% ipython --no-banner

In [1]: import numpy as np

In [2]: np.set_printoptions(suppress=True, linewidth=200)

In [3]: rd = lambda a: np.round(a, 2) + 0

In [4]: F = np.array([[1, 0, 0, 0, 0, 0],
   ...:     [0, 2, 0, 0, 0, 0],
   ...:     [0, 0, -2, 0, 0, 0],
   ...:     [0, 0, 0, 0, 0, 0],
   ...:     [0, 0, 0, 0, -1, 0],
   ...:     [0, 0, 0, 0, 0, 1]])

In [5]: # triangular

In [6]: def softmax(z):
   ...:     e = np.exp(z - z.max(axis=-1, keepdims=True))
   ...:     return e / e.sum(axis=-1, keepdims=True)
   ...: 

In [7]: rd(softmax(F[3] + -2))
Out[7]: array([0.17, 0.17, 0.17, 0.17, 0.17, 0.17])

In [8]: rd(softmax(F).sum(axis=1))
Out[8]: array([1., 1., 1., 1., 1., 1.])

In [9]: scores = F @ F.T / np.sqrt(6)

In [10]: softmax(scores).round(6).argmax(axis=1)
Out[10]: array([0, 1, 2, 0, 4, 5])

In [11]: U, sv, Vt = np.linalg.svd(F)

In [12]: evecs = Vt[:(sv > 1e-8).sum()]

In [13]: rng = np.random.default_rng(477)

In [14]: x = F[2] + -2 * F[1] + rng.integers(2) * np.eye(6)[1]

In [15]: x
Out[15]: array([ 0., -3., -2.,  0.,  0.,  0.])

In [16]: evecs.T @ evecs
Out[16]: 
array([[1., 0., 0., 0., 0., 0.],
       [0., 1., 0., 0., 0., 0.],
       [0., 0., 1., 0., 0., 0.],
       [0., 0., 0., 0., 0., 0.],
       [0., 0., 0., 0., 1., 0.],
       [0., 0., 0., 0., 0., 1.]])

In [17]: np.diag(evecs.T @ evecs)
Out[17]: array([1., 1., 1., 0., 1., 1.])

In [18]: np.linalg.cond(F) > 100
Out[18]: np.True_

In [19]: np.argsort(-np.linalg.norm(F, axis=0).round(6), kind="stable")[:3]
Out[19]: array([1, 2, 0])

In [20]: C2 = F.T @ F

In [21]: np.allclose(C2, C2.T)
Out[21]: True

In [22]: C2
Out[22]: 
array([[1, 0, 0, 0, 0, 0],
       [0, 4, 0, 0, 0, 0],
       [0, 0, 4, 0, 0, 0],
       [0, 0, 0, 0, 0, 0],
       [0, 0, 0, 0, 1, 0],
       [0, 0, 0, 0, 0, 1]])

In [23]: (F @ F.T).shape
Out[23]: (6, 6)

In [24]: np.trace(C2), (F ** 2).sum()
Out[24]: (np.int64(11), np.int64(11))

In [25]: np.diag(C2)
Out[25]: array([1, 4, 4, 0, 1, 1])

In [26]: rd(np.linalg.svd(F, compute_uv=False) ** 2)
Out[26]: array([4., 4., 1., 1., 1., 0.])

In [27]: F @ F
Out[27]: 
array([[1, 0, 0, 0, 0, 0],
       [0, 4, 0, 0, 0, 0],
       [0, 0, 4, 0, 0, 0],
       [0, 0, 0, 0, 0, 0],
       [0, 0, 0, 0, 1, 0],
       [0, 0, 0, 0, 0, 1]])

In [28]: np.linalg.matrix_rank(F - F[0, 0] * np.eye(6))
Out[28]: np.int64(4)

In [29]: m1 = np.load("dump.npy")

In [30]: m1
Out[30]: 
array([[ 0, -4,  0,  0, -4,  0],
       [-6, -2, -4, -6, -2, -4],
       [-4, -2, -2, -4, -2, -2],
       [ 0,  4,  0,  0,  0,  0],
       [ 6,  2,  4,  0,  0,  0],
       [ 4,  2,  2,  0,  0,  0]])

In [31]: B = m1 + rng.integers(-2, 3, (6, 4)) @ rng.integers(-2, 3, (4, 6))

In [32]: B
Out[32]: 
array([[  7,  -6,  -4,   8,  -8,   0],
       [ -5,  -2,  -5,  -6,  -6,  -7],
       [-12,  -9,   7,  -5,  -4,   5],
       [ -3,   9,   0,  -3,   3,   1],
       [ -2,   1,  10,  -7,   1,   1],
       [  6,   9,  -3,  -3,  -2,  -7]])

In [33]: rd(np.linalg.svd(B - m1, compute_uv=False))
Out[33]: array([22.01, 15.08,  6.92,  3.03,  0.  ,  0.  ])

In [34]: rd(np.linalg.norm(B, 1)), rd(np.linalg.norm(B, np.inf))
Out[34]: (np.float64(36.0), np.float64(42.0))

In [35]: rd(np.linalg.norm(B, axis=0))
Out[35]: array([16.34, 16.85, 14.11, 13.86, 11.4 , 11.18])

In [36]: rd(np.linalg.norm(B[3], 1)), rd(np.linalg.norm(B[3], np.inf))
Out[36]: (np.float64(19.0), np.float64(9.0))

In [37]: rd(np.linalg.norm(B, 2))
Out[37]: np.float64(23.07)

In [38]: rd(np.linalg.norm(B[3] - B[5]))
Out[38]: np.float64(13.38)

In [39]: x = np.array([-1, -1, -1, 2, 1, 1])

In [40]: (m1 @ x).argmax()
Out[40]: np.int64(0)

In [41]: m1 @ np.eye(6)[1]
Out[41]: array([-4., -2., -2.,  4.,  2.,  2.])

In [42]: m1 @ (2 * x)
Out[42]: array([  0, -12,  -8,  -8, -24, -16])

In [43]: np.einsum("ij,j->i", m1, x)
Out[43]: array([  0,  -6,  -4,  -4, -12,  -8])

In [44]: x = np.array([-3, 3, 0, 1, -3, 1])

In [45]: rhs = m1 @ x

In [46]: coef, lr = np.zeros(6), 1 / np.linalg.norm(m1, 2) ** 2

In [47]: for i in range(20):
    ...:     coef -= lr * m1.T @ (m1 @ coef - rhs)
    ...:     if i % 5 == 0: print(i, round(np.linalg.norm(m1 @ coef - rhs), 2))
    ...: 
0 13.62
5 10.14
10 8.55
15 7.45

In [48]: rd(coef)
Out[48]: array([-1.68,  1.59, -1.01,  0.36, -0.82,  0.29])

In [49]: idx = rng.permutation(6)

In [50]: idx
Out[50]: array([5, 2, 4, 1, 0, 3])

In [51]: B = m1[idx][:, idx]

In [52]: np.trace(B)
Out[52]: np.int64(-4)

In [53]: B
Out[53]: 
array([[ 0,  2,  0,  2,  4,  0],
       [-2, -2, -2, -2, -4, -4],
       [ 0,  4,  0,  2,  6,  0],
       [-4, -4, -2, -2, -6, -6],
       [ 0,  0, -4, -4,  0,  0],
       [ 0,  0,  0,  4,  0,  0]])

In [54]: rd(np.sort(np.abs(np.linalg.eigvals(B))))
Out[54]: array([0.64, 0.64, 3.2 , 3.2 , 7.83, 7.83])

In [55]: data = np.array([[0.33, 0.67], [0.0, 1.0]])

In [56]: # triangular, det is the product of the diagonal

In [57]: rd(np.sort(np.abs(np.linalg.eigvals(data)))[::-1])
Out[57]: array([1.  , 0.33])

In [58]: p = np.eye(2)[1]

In [59]: for _ in range(3):
    ...:     p = p @ data
    ...:     print(p.round(2))
    ...: 
[0. 1.]
[0. 1.]
[0. 1.]

In [60]: O, _ = np.linalg.qr(np.array([[0.2, 0.8, 0.1, 2.0],
    ...:     [0.4, -0.3, 0.5, -1.5],
    ...:     [-0.2, 0.7, -0.7, -0.1],
    ...:     [0.4, 0.6, 0.4, 0.1]]))

In [61]: K = O[:, :4]

In [62]: rd(K)
Out[62]: 
array([[-0.32,  0.59,  0.3 , -0.68],
       [-0.63, -0.36, -0.62, -0.29],
       [ 0.32,  0.62, -0.71,  0.08],
       [-0.63,  0.37,  0.12,  0.67]])

In [63]: # orthonormal columns

In [64]: rd((K + K.T) / 2)
Out[64]: 
array([[-0.32, -0.02,  0.31, -0.66],
       [-0.02, -0.36,  0.  ,  0.04],
       [ 0.31,  0.  , -0.71,  0.1 ],
       [-0.66,  0.04,  0.1 ,  0.67]])

In [65]: rd((K - K.T) / 2)
Out[65]: 
array([[ 0.  ,  0.61, -0.01, -0.02],
       [-0.61,  0.  , -0.62, -0.33],
       [ 0.01,  0.62,  0.  , -0.02],
       [ 0.02,  0.33,  0.02,  0.  ]])

In [66]: np.allclose(K, K.T)
Out[66]: False

In [67]: np.allclose(K @ K.T, K.T @ K)
Out[67]: True

In [68]: assert K == K.T
Traceback (most recent call last):
  Cell In[68], line 1
    assert K == K.T
ValueError: The truth value of an array with more than one element is ambiguous. Use a.any() or a.all()


In [69]: rd(np.abs(np.linalg.eigvals(K)).max())
Out[69]: np.float64(1.0)

In [70]: x = np.array([1, 0, 3, 3])

In [71]: h = np.maximum(K @ x, 0)

In [72]: rd(K * (h > 1e-9)[:, None])
Out[72]: 
array([[ 0.  ,  0.  ,  0.  ,  0.  ],
       [ 0.  ,  0.  ,  0.  ,  0.  ],
       [ 0.  ,  0.  ,  0.  ,  0.  ],
       [-0.63,  0.37,  0.12,  0.67]])

In [73]: rd(np.tanh(K @ x))
Out[73]: array([-0.9 , -1.  , -0.92,  0.94])

In [74]: f = np.array([1, 2, 4, 4, 4, 0, 0])

In [75]: M = f[np.abs(np.subtract.outer(np.arange(7), np.arange(7)))]

In [76]: M
Out[76]: 
array([[1, 2, 4, 4, 4, 0, 0],
       [2, 1, 2, 4, 4, 4, 0],
       [4, 2, 1, 2, 4, 4, 4],
       [4, 4, 2, 1, 2, 4, 4],
       [4, 4, 4, 2, 1, 2, 4],
       [0, 4, 4, 4, 2, 1, 2],
       [0, 0, 4, 4, 4, 2, 1]])

In [77]: idx = rng.permutation(7)

In [78]: B = M[:, idx] * rng.choice([-1, 1], 7)

In [79]: B
Out[79]: 
array([[ 4,  0, -1,  4,  2,  4,  0],
       [ 4,  0, -2,  2,  1,  4, -4],
       [ 2, -4, -4,  1,  2,  4, -4],
       [ 1, -4, -4,  2,  4,  2, -4],
       [ 2, -4, -4,  4,  4,  1, -2],
       [ 4, -2,  0,  4,  4,  2, -1],
       [ 4, -1,  0,  4,  0,  4, -2]])

In [80]: U, _, Vt = np.linalg.svd(M.T @ B)

In [81]: rd(np.linalg.lstsq(M, B)[0])
Out[81]: 
array([[ 0.,  0., -1.,  0.,  0.,  0.,  0.],
       [ 0.,  0.,  0.,  0.,  1.,  0.,  0.],
       [ 0.,  0.,  0.,  1.,  0.,  0.,  0.],
       [ 1.,  0.,  0.,  0.,  0.,  0.,  0.],
       [ 0.,  0.,  0.,  0.,  0.,  1.,  0.],
       [ 0.,  0.,  0.,  0.,  0.,  0., -1.],
       [ 0., -1.,  0.,  0.,  0.,  0.,  0.]])

In [82]: idx
Out[82]: array([3, 6, 0, 2, 1, 4, 5])

In [83]: rd(np.linalg.eigvalsh(M).min())
Out[83]: np.float64(-7.77)

In [84]: [round(float(np.linalg.det(M[:i, :i])), 2) + 0 for i in range(1, 8)]
Out[84]: [1.0, -3.0, 9.0, 21.0, -95.0, 381.0, 3689.0]

In [85]: x = np.array([2, -1, 0, 0, -2, -3, 0])

In [86]: rhs = M @ x

In [87]: coef, lr = np.zeros(7), 1 / np.linalg.norm(M, 2) ** 2

In [88]: for i in range(15):
    ...:     coef -= lr * M.T @ (M @ coef - rhs)
    ...:     if i % 5 == 0: print(i, round(np.linalg.norm(M @ coef - rhs), 2))
    ...: 
0 10.66
5 7.67
10 6.19

In [89]: rd(np.linalg.cond(M))
Out[89]: np.float64(25.4)

In [90]: rd(coef)
Out[90]: array([-0.11,  0.01, -0.24, -1.03, -1.33, -1.31, -0.09])
